$ python3 -q
>>> import numpy as np
>>> from numpy import linalg as LA
>>> np.set_printoptions(precision=3, suppress=True, linewidth=140)
>>> def rnd(a):
...     return np.round(a, 3) + 0
... 
>>> mat = np.load("dump.npy")
>>> mat
array([[1, 3, 1, 3],
       [3, 3, 3, 3],
       [1, 3, 1, 3],
       [3, 3, 3, 3]])
>>> left, s, vt = LA.svd(mat)
>>> evecs = vt[:(s > 1e-8).sum()]
>>> rng = np.random.default_rng(51)
>>> vec = mat[3] + 3 * mat[0] + rng.integers(2) * np.eye(4)[2]
>>> vec
array([ 6., 12.,  6., 12.])
>>> np.allclose(evecs.T @ evecs @ vec, vec)
True
>>> rnd(evecs.T @ evecs)
array([[0.5, 0. , 0.5, 0. ],
       [0. , 0.5, 0. , 0.5],
       [0.5, 0. , 0.5, 0. ],
       [0. , 0.5, 0. , 0.5]])
>>> rnd(np.diag(evecs.T @ evecs))
array([0.5, 0.5, 0.5, 0.5])
>>> rank = LA.matrix_rank(mat)
>>> rank
np.int64(2)
>>> N = LA.svd(mat)[2][rank:].T
>>> LA.matrix_rank(mat.T @ mat), LA.matrix_rank(mat @ mat.T)
(np.int64(2), np.int64(2))
>>> [int(LA.matrix_rank(np.delete(mat, i, axis=0))) for i in range(4)]
[2, 2, 2, 2]
>>> N.shape
(4, 2)
>>> rnd(mat @ N)
array([[0., 0.],
       [0., 0.],
       [0., 0.],
       [0., 0.]])
>>> rnd(N @ N.T)
array([[ 0.5,  0. , -0.5,  0. ],
       [ 0. ,  0.5,  0. , -0.5],
       [-0.5,  0. ,  0.5,  0. ],
       [ 0. , -0.5,  0. ,  0.5]])
>>> vals, evecs = LA.eigh(mat)
>>> vec = np.array([3, 1, 1, 3])
>>> rnd(LA.eigvalsh(mat[1:, 1:]))
array([-1.424,  0.   ,  8.424])
>>> rnd(evecs * np.maximum(vals, 0) @ evecs.T)
array([[1.765, 2.449, 1.765, 2.449],
       [2.449, 3.397, 2.449, 3.397],
       [1.765, 2.449, 1.765, 2.449],
       [2.449, 3.397, 2.449, 3.397]])
>>> hat = np.triu(np.array([[0, 3, 2, 1], [2, 2, 1, 3], [1, 3, 2, 0], [3, 0, 0, 1]]), 1) + np.eye(4)
>>> Y = hat @ mat @ LA.inv(hat)
>>> LA.matrix_rank(Y)
np.int64(2)
>>> rnd(np.poly(Y))
array([  1.,  -8., -24.,   0.,   0.])
>>> X = np.load("test3.npy")
>>> X
array([[-2.,  1.,  1.,  1.,  1.,  1.,  1.],
       [ 1., -2.,  1.,  1.,  1.,  1.,  1.],
       [ 1.,  1., -2.,  1.,  1.,  1.,  1.],
       [ 1.,  1.,  1., -2.,  1.,  1.,  1.],
       [ 1.,  1.,  1.,  1., -2.,  1.,  1.],
       [ 1.,  1.,  1.,  1.,  1., -2.,  1.],
       [ 1.,  1.,  1.,  1.,  1.,  1., -2.]])
>>> np.sort(np.abs(np.fft.fft(X[0]))), rnd(np.sort(LA.svd(X, compute_uv=False)))
(array([3., 3., 3., 3., 3., 3., 4.]), array([3., 3., 3., 3., 3., 3., 4.]))
>>> X @ (-1.0) ** np.arange(7)
array([-2.,  4., -2.,  4., -2.,  4., -2.])
>>> np.allclose(X @ X.T, X.T @ X)
True
>>> X @ np.ones(7)
array([4., 4., 4., 4., 4., 4., 4.])
>>> left, s, vt = LA.svd(X, full_matrices=False)
>>> rnd(np.abs(vt[0]))
array([0.378, 0.378, 0.378, 0.378, 0.378, 0.378, 0.378])
>>> rnd(np.sqrt((s ** 2).sum())), rnd(LA.norm(X))
(np.float64(8.367), np.float64(8.367))
>>> rnd(s)
array([4., 3., 3., 3., 3., 3., 3.])
>>> rnd(left.T @ left)
array([[1., 0., 0., 0., 0., 0., 0.],
       [0., 1., 0., 0., 0., 0., 0.],
       [0., 0., 1., 0., 0., 0., 0.],
       [0., 0., 0., 1., 0., 0., 0.],
       [0., 0., 0., 0., 1., 0., 0.],
       [0., 0., 0., 0., 0., 1., 0.],
       [0., 0., 0., 0., 0., 0., 1.]])
>>> rnd(vt @ vt.T)
array([[1., 0., 0., 0., 0., 0., 0.],
       [0., 1., 0., 0., 0., 0., 0.],
       [0., 0., 1., 0., 0., 0., 0.],
       [0., 0., 0., 1., 0., 0., 0.],
       [0., 0., 0., 0., 1., 0., 0.],
       [0., 0., 0., 0., 0., 1., 0.],
       [0., 0., 0., 0., 0., 0., 1.]])
>>> rnd(left.T @ X @ vt.T)
array([[4., 0., 0., 0., 0., 0., 0.],
       [0., 3., 0., 0., 0., 0., 0.],
       [0., 0., 3., 0., 0., 0., 0.],
       [0., 0., 0., 3., 0., 0., 0.],
       [0., 0., 0., 0., 3., 0., 0.],
       [0., 0., 0., 0., 0., 3., 0.],
       [0., 0., 0., 0., 0., 0., 3.]])
>>> (s > 1e-8).sum()
np.int64(7)
>>> np.allclose(left * s @ vt, X)
True
>>> left.shape, s.shape, vt.shape
((7, 7), (7,), (7, 7))
>>> rnd(LA.norm(mat, 1)), rnd(LA.norm(mat, np.inf))
(np.float64(12.0), np.float64(12.0))
>>> A = np.loadtxt("sample4.csv", delimiter=",")
>>> A
array([[ 0.,  0.,  0.,  0.,  0.,  0.],
       [-4.,  6.,  0.,  0.,  0., -3.],
       [ 0.,  0.,  0.,  0.,  0.,  0.],
       [ 0.,  0.,  8.,  0.,  0.,  0.],
       [ 5.,  0.,  6.,  0.,  0.,  0.],
       [ 1.,  0., -9.,  0.,  0.,  5.]])
>>> def softmax(z):
...     e = np.exp(z - z.max(axis=-1, keepdims=True))
...     return e / e.sum(axis=-1, keepdims=True)
... 
>>> rnd(softmax(A[2] + -1))
array([0.167, 0.167, 0.167, 0.167, 0.167, 0.167])
>>> rnd(softmax(10 * A[2]))
array([0.167, 0.167, 0.167, 0.167, 0.167, 0.167])
>>> rnd(softmax(A).sum(axis=1))
array([1., 1., 1., 1., 1., 1.])
>>> att = A @ A.T / np.sqrt(6)
>>> rnd(softmax(att + np.triu(np.full(att.shape, -np.inf), 1)))
array([[1.   , 0.   , 0.   , 0.   , 0.   , 0.   ],
       [0.   , 1.   , 0.   , 0.   , 0.   , 0.   ],
       [0.333, 0.333, 0.333, 0.   , 0.   , 0.   ],
       [0.   , 0.   , 0.   , 1.   , 0.   , 0.   ],
       [0.   , 0.   , 0.   , 0.005, 0.995, 0.   ],
       [0.   , 0.   , 0.   , 0.   , 0.   , 1.   ]])
>>> softmax(att).round(6).argmax(axis=1)
array([0, 1, 0, 3, 4, 5])
>>> LA.matrix_rank(A)
np.int64(4)
>>> rnd(A.mean(axis=0))
array([0.333, 1.   , 0.833, 0.   , 0.   , 0.333])
>>> rnd(LA.svd(A, compute_uv=False))
array([13.976,  8.759,  3.763,  2.605,  0.   ,  0.   ])
>>> A.shape
(6, 6)
>>> rnd(A @ LA.pinv(A) @ A)
array([[ 0.,  0.,  0.,  0.,  0.,  0.],
       [-4.,  6.,  0.,  0.,  0., -3.],
       [ 0.,  0.,  0.,  0.,  0.,  0.],
       [ 0.,  0.,  8.,  0.,  0.,  0.],
       [ 5.,  0.,  6.,  0.,  0.,  0.],
       [ 1.,  0., -9.,  0.,  0.,  5.]])
>>> np.unique(A.round(6), axis=0).shape
(5, 6)
>>> vec = np.array([0, 0, 1, 1, 0, -1])
>>> A @ np.ones(6)
array([ 0., -1.,  0.,  8., 11., -3.])
>>> (A @ vec).argmax()
np.int64(3)
>>> A * vec
array([[ 0.,  0.,  0.,  0.,  0., -0.],
       [-0.,  0.,  0.,  0.,  0.,  3.],
       [ 0.,  0.,  0.,  0.,  0., -0.],
       [ 0.,  0.,  8.,  0.,  0., -0.],
       [ 0.,  0.,  6.,  0.,  0., -0.],
       [ 0.,  0., -9.,  0.,  0., -5.]])
>>> np.einsum("ij,j->i", A, vec)
array([  0.,   3.,   0.,   8.,   6., -14.])
>>> [round(float(LA.det(mat[:i, :i])), 2) + 0 for i in range(1, 5)]
[1.0, -6.0, 0.0, 0.0]
>>> np.all(LA.eigvalsh(mat) > 0)
np.False_
>>> m1 = np.load("a.npy")
>>> m1
array([[ 1, -1,  1, -1],
       [-3, -3, -3, -3],
       [ 1, -1,  1, -1],
       [-3, -3, -3, -3]])
>>> np.argsort(-LA.norm(m1, axis=0).round(6), kind="stable")[:3]
array([0, 1, 2])
>>> LA.cond(m1) > 100
np.True_
>>> left, s, vt = LA.svd(m1)
>>> evecs = vt[:(s > 1e-8).sum()]
>>> vec = m1[0] + -1 * m1[3] + rng.integers(2) * np.eye(4)[3]
>>> vec
array([4., 2., 4., 3.])
>>> np.allclose(evecs.T @ evecs @ vec, vec)
False
>>> LA.matrix_rank(np.vstack([m1, vec]))
np.int64(3)
>>> E = np.load("data.npy")
>>> rnd(E)
array([[ 0.44 , -0.233,  0.03 ,  0.067,  0.423, -0.073,  0.05 ],
       [-0.233,  0.461, -0.281, -0.005, -0.031, -0.179, -0.287],
       [ 0.03 , -0.281,  0.303, -0.264, -0.119,  0.012,  0.217],
       [ 0.067, -0.005, -0.264,  0.876, -0.047,  0.049,  0.173],
       [ 0.423, -0.031, -0.119, -0.047,  0.58 , -0.024, -0.217],
       [-0.073, -0.179,  0.012,  0.049, -0.024,  0.918, -0.188],
       [ 0.05 , -0.287,  0.217,  0.173, -0.217, -0.188,  0.422]])
>>> left, s, vt = LA.svd(E)
>>> np.argmax(s[:-1] / (s[1:] + 1e-6)) + 1
np.int64(4)
>>> rnd(s)
array([1., 1., 1., 1., 0., 0., 0.])
>>> Y = left[:, :4] @ np.diag(s[:4]) @ vt[:4]
>>> rnd(LA.norm(E - Y, 2)), rnd(s[4])
(np.float64(0.0), np.float64(0.0))
>>> rnd(LA.norm(E - Y) / LA.norm(E))
np.float64(0.0)
>>> LA.matrix_rank(E, rtol=0.05)
np.int64(4)
>>> q, Rm = LA.qr(X)
>>> np.allclose(Rm.T @ Rm, X.T @ X)
True
>>> rnd(q.T @ q)
array([[1., 0., 0., 0., 0., 0., 0.],
       [0., 1., 0., 0., 0., 0., 0.],
       [0., 0., 1., 0., 0., 0., 0.],
       [0., 0., 0., 1., 0., 0., 0.],
       [0., 0., 0., 0., 1., 0., 0.],
       [0., 0., 0., 0., 0., 1., 0.],
       [0., 0., 0., 0., 0., 0., 1.]])
>>> rnd(abs(Rm[0, 0])), rnd(LA.norm(X[:, 0]))
(np.float64(3.162), np.float64(3.162))
>>> np.trace(q @ q.T)
np.float64(7.0)
>>> rnd(q @ Rm)
array([[-2.,  1.,  1.,  1.,  1.,  1.,  1.],
       [ 1., -2.,  1.,  1.,  1.,  1.,  1.],
       [ 1.,  1., -2.,  1.,  1.,  1.,  1.],
       [ 1.,  1.,  1., -2.,  1.,  1.,  1.],
       [ 1.,  1.,  1.,  1., -2.,  1.,  1.],
       [ 1.,  1.,  1.,  1.,  1., -2.,  1.],
       [ 1.,  1.,  1.,  1.,  1.,  1., -2.]])
>>> [round(float(x), 3) for x in LA.svd(E, compute_uv=False)[:3]]
[1.0, 1.0, 1.0]
>>> LA.cond(E) > 100
np.True_
>>> w1 = np.array([[-1, 4, -3],
...     [-3, 0, 2],
...     [0, -5, -1],
...     [3, 0, -1],
...     [-2, 0, 0],
...     [2, -4, 5],
...     [-4, 1, 0]])
>>> beta = np.array([2, 1, 4])
>>> act = np.maximum(E @ w1 + beta, 0)
>>> rnd((act > 0).mean(axis=0))
array([1.   , 0.714, 1.   ])
>>> (act > 0).astype(int)
array([[1, 1, 1],
       [1, 1, 1],
       [1, 0, 1],
       [1, 1, 1],
       [1, 1, 1],
       [1, 0, 1],
       [1, 1, 1]])
>>> basis = np.array([[0, 0], [0, 2], [1, 2]])
>>> w1 @ basis
array([[ -3,   2],
       [  2,   4],
       [ -1, -12],
       [ -1,  -2],
       [  0,   0],
       [  5,   2],
       [  0,   2]])
>>> J = np.load("arr.npy")
>>> rnd(J)
array([[-0.044, -0.513, -0.198, -0.298, -0.754,  0.198],
       [ 0.796,  0.299, -0.467, -0.177, -0.016,  0.162],
       [-0.221,  0.033, -0.397,  0.659, -0.008,  0.598],
       [-0.487,  0.261, -0.698, -0.253,  0.034, -0.378],
       [ 0.088,  0.436,  0.131,  0.461, -0.629, -0.421],
       [-0.265,  0.622,  0.284, -0.412, -0.187,  0.507]])
>>> rnd(LA.pinv(J))
array([[-0.044,  0.796, -0.221, -0.487,  0.088, -0.265],
       [-0.513,  0.299,  0.033,  0.261,  0.436,  0.622],
       [-0.198, -0.467, -0.397, -0.698,  0.131,  0.284],
       [-0.298, -0.177,  0.659, -0.253,  0.461, -0.412],
       [-0.754, -0.016, -0.008,  0.034, -0.629, -0.187],
       [ 0.198,  0.162,  0.598, -0.378, -0.421,  0.507]])
>>> rnd(LA.svd(J, compute_uv=False))
array([1., 1., 1., 1., 1., 1.])
>>> rnd(LA.norm(J, axis=0))
array([1., 1., 1., 1., 1., 1.])
>>> np.abs(np.diag(LA.qr(mat)[1])) > 1e-9
array([ True,  True, False, False])
>>> np.allclose(mat[:-1].T @ LA.lstsq(mat[:-1].T, mat[-1])[0], mat[-1])
True
>>> LA.lstsq(mat[:-1].T, mat[-1])[2]
np.int32(2)
>>> rnd(np.abs(LA.eigvals(J)).max())
np.float64(1.0)
>>> np.allclose(J, J.T)
False
>>> F = np.loadtxt("layer11.csv", delimiter=",")
>>> F
array([[ 1., -5.,  4.,  1.,  4.],
       [-5.,  1., -5.,  4.,  1.],
       [ 4., -5.,  1., -5.,  4.],
       [ 1.,  4., -5.,  1., -5.],
       [ 4.,  1.,  4., -5.,  1.]])
>>> vec = np.array([3, 2, 3, 0, 2])
>>> target = F @ vec
>>> target
array([ 13., -26.,  13., -14.,  28.])
>>> rnd(LA.solve(F, target))
array([3., 2., 3., 0., 2.])
>>> rnd(LA.solve(F, target + F[:, 0]))
array([4., 2., 3., 0., 2.])
>>> Y = F[0, 0] * F[1:] - np.outer(F[1:, 0], F[0])
>>> Y
array([[  0., -24.,  15.,   9.,  21.],
       [  0.,  15., -15.,  -9., -12.],
       [  0.,   9.,  -9.,   0.,  -9.],
       [  0.,  21., -12.,  -9., -15.]])
>>> np.flatnonzero(~Y.round(6).any(axis=1))
array([], dtype=int64)
>>> LA.matrix_rank(Y), LA.matrix_rank(F)
(np.int64(4), np.int64(5))
>>> F[:, 0] / F[0, 0]
array([ 1., -5.,  4.,  1.,  4.])
>>> q, Rm = LA.qr(F)
>>> np.allclose(Rm.T @ Rm, F.T @ F)
True
>>> rnd(q @ Rm)
array([[ 1., -5.,  4.,  1.,  4.],
       [-5.,  1., -5.,  4.,  1.],
       [ 4., -5.,  1., -5.,  4.],
       [ 1.,  4., -5.,  1., -5.],
       [ 4.,  1.,  4., -5.,  1.]])
>>> rnd(np.abs(np.diag(Rm)))
array([7.681, 7.733, 5.962, 3.291, 1.877])
>>> rnd(Rm)
array([[-7.681,  2.864, -5.728,  7.551, -1.823],
       [ 0.   ,  7.733, -3.827,  0.178, -6.825],
       [ 0.   ,  0.   ,  5.962, -0.347,  1.248],
       [ 0.   ,  0.   ,  0.   , -3.291,  2.003],
       [ 0.   ,  0.   ,  0.   ,  0.   ,  1.877]])
>>> q, evecs = LA.qr(F[:, :2])[0], LA.qr(F[:, 2:])[0]
>>> s = LA.svd(q.T @ evecs, compute_uv=False)
>>> rnd(LA.norm(q @ q.T - evecs @ evecs.T, 2))
np.float64(1.0)
>>> (s > 0.9).sum()
np.int64(2)
>>> rnd(s)
array([0.971, 0.902])
>>> np.diff(F, axis=0)
array([[-6.,  6., -9.,  3., -3.],
       [ 9., -6.,  6., -9.,  3.],
       [-3.,  9., -6.,  6., -9.],
       [ 3., -3.,  9., -6.,  6.]])
>>> np.unravel_index(np.abs(F).argmax(), F.shape)
(np.int64(0), np.int64(1))
>>> np.abs(F).max()
np.float64(5.0)
>>> F.sum(axis=1)
array([ 5., -4., -1., -4.,  5.])
>>> F.sum(axis=0)
array([ 5., -4., -1., -4.,  5.])
>>> F.mean(axis=0)
array([ 1. , -0.8, -0.2, -0.8,  1. ])
>>> rnd(LA.norm(F))
np.float64(18.358)
>>> LA.matrix_rank(F)
np.int64(5)
>>> u = np.array([3, 1, 8]) + 0.5
>>> arr = np.eye(3) - 2 * np.outer(u, u) / (u @ u)
>>> rnd(arr)
array([[ 0.718, -0.121, -0.686],
       [-0.121,  0.948, -0.294],
       [-0.686, -0.294, -0.666]])
>>> vec = np.array([4, -7, -4, 2, 6, 7])
>>> rnd(LA.norm(vec)), rnd(LA.norm(J @ vec))
(np.float64(13.038), np.float64(13.038))
>>> rnd(LA.inv(J))
array([[-0.044,  0.796, -0.221, -0.487,  0.088, -0.265],
       [-0.513,  0.299,  0.033,  0.261,  0.436,  0.622],
       [-0.198, -0.467, -0.397, -0.698,  0.131,  0.284],
       [-0.298, -0.177,  0.659, -0.253,  0.461, -0.412],
       [-0.754, -0.016, -0.008,  0.034, -0.629, -0.187],
       [ 0.198,  0.162,  0.598, -0.378, -0.421,  0.507]])
>>> rnd(np.abs(LA.eigvals(J)))
array([1., 1., 1., 1., 1., 1.])
>>> 6 - LA.matrix_rank(J - np.eye(6), tol=1e-8)
np.int64(1)
>>> t3 = np.stack([arr, -2 * arr, arr[::-1]])
>>> rnd(t3.sum(axis=0))
array([[-1.403, -0.173,  0.02 ],
       [ 0.   ,  0.   ,  0.   ],
       [ 1.403,  0.173, -0.02 ]])
>>> rnd(LA.norm(t3, axis=(1, 2)))
array([1.732, 3.464, 1.732])
>>> LA.matrix_rank(t3)
array([3, 3, 3])
>>> rnd(np.einsum("bij,cij->bc", t3, t3))
array([[ 3., -6.,  1.],
       [-6., 12., -2.],
       [ 1., -2.,  3.]])
>>> vals, evecs = LA.eig(arr)
>>> rnd(np.sort(LA.eigvals(arr @ arr)))
array([1., 1., 1.])
>>> rnd(np.sort(LA.eigvals(arr.T)))
array([-1.,  1.,  1.])
>>> rnd(np.sort(LA.eigvals(LA.inv(arr))))
array([-1.,  1.,  1.])
>>> rnd(np.prod(vals))
np.float64(-1.0)
>>> vals, evecs = LA.eigh(arr)
>>> rnd(LA.eigvalsh(arr @ arr))
array([1., 1., 1.])
>>> (vals > 1e-8).sum(), (vals < -1e-8).sum()
(np.int64(2), np.int64(1))
>>> rnd(evecs.T @ arr @ evecs)
array([[-1.,  0.,  0.],
       [ 0.,  1.,  0.],
       [ 0.,  0.,  1.]])
>>> rnd(vals)
array([-1.,  1.,  1.])
>>> rnd(evecs @ np.diag(vals) @ evecs.T)
array([[ 0.718, -0.121, -0.686],
       [-0.121,  0.948, -0.294],
       [-0.686, -0.294, -0.666]])
>>> rnd(LA.svd(arr, compute_uv=False))
array([1., 1., 1.])
